% ipython --no-banner

In [1]: import numpy as np

In [2]: np.set_printoptions(precision=2, suppress=True, linewidth=200, sign=" ")

In [3]: A = np.load("dump.npy")

In [4]: A
Out[4]: 
array([[-2.,  1.,  0.,  0.],
       [ 0., -2.,  1.,  0.],
       [ 0.,  0., -2.,  1.],
       [ 0.,  0.,  0., -2.]])

In [5]: r0 = np.array([5, 3, 2, 3])

In [6]: Y = A + np.outer(r0, np.eye(4)[2])

In [7]: Y
Out[7]: 
array([[-2.,  1.,  5.,  0.],
       [ 0., -2.,  4.,  0.],
       [ 0.,  0.,  0.,  1.],
       [ 0.,  0.,  3., -2.]])

In [8]: np.linalg.matrix_rank(Y - A)
Out[8]: np.int64(1)

In [9]: np.linalg.matrix_rank(np.linalg.inv(Y) - np.linalg.inv(A), tol=1e-8)
Out[9]: np.int64(1)

In [10]: np.linalg.matrix_power(A - np.diag(np.diag(A)), 4)
Out[10]: 
array([[ 0.,  0.,  0.,  0.],
       [ 0.,  0.,  0.,  0.],
       [ 0.,  0.,  0.,  0.],
       [ 0.,  0.,  0.,  0.]])

In [11]: np.linalg.matrix_rank(A - A[0, 0] * np.eye(4))
Out[11]: np.int64(3)

In [12]: np.sort(np.linalg.eigvals(A))
Out[12]: array([-2., -2., -2., -2.])

In [13]: C2 = A.T @ A

In [14]: np.linalg.svd(A, compute_uv=False) ** 2
Out[14]: array([ 8.13,  5.92,  3.38,  1.58])

In [15]: np.linalg.eigvalsh(C2)[::-1]
Out[15]: array([ 8.13,  5.92,  3.38,  1.58])

In [16]: np.linalg.matrix_rank(C2)
Out[16]: np.int64(4)

In [17]: np.trace(C2), (A ** 2).sum()
Out[17]: (np.float64(19.0), np.float64(19.0))

In [18]: np.allclose(C2, C2.T)
Out[18]: True

In [19]: ev, V = np.linalg.eig(A)

In [20]: np.prod(ev)
Out[20]: np.float64(16.0)

In [21]: np.sort(np.linalg.eigvals(np.linalg.inv(A)))
Out[21]: array([-0.5, -0.5, -0.5, -0.5])

In [22]: A @ V[:, 0] - ev[0] * V[:, 0]
Out[22]: array([ 0.,  0.,  0.,  0.])

In [23]: Y = A / np.sqrt((A ** 2).mean(axis=1, keepdims=True))

In [24]: A - A.mean(axis=1, keepdims=True)
Out[24]: 
array([[-1.75,  1.25,  0.25,  0.25],
       [ 0.25, -1.75,  1.25,  0.25],
       [ 0.25,  0.25, -1.75,  1.25],
       [ 0.5 ,  0.5 ,  0.5 , -1.5 ]])

In [25]: np.linalg.matrix_rank(Y) == np.linalg.matrix_rank(A)
Out[25]: np.True_

In [26]: Y[1]
Out[26]: array([ 0.  , -1.79,  0.89,  0.  ])

In [27]: np.linalg.matrix_rank(A - A.mean(axis=1, keepdims=True))
Out[27]: np.int64(3)
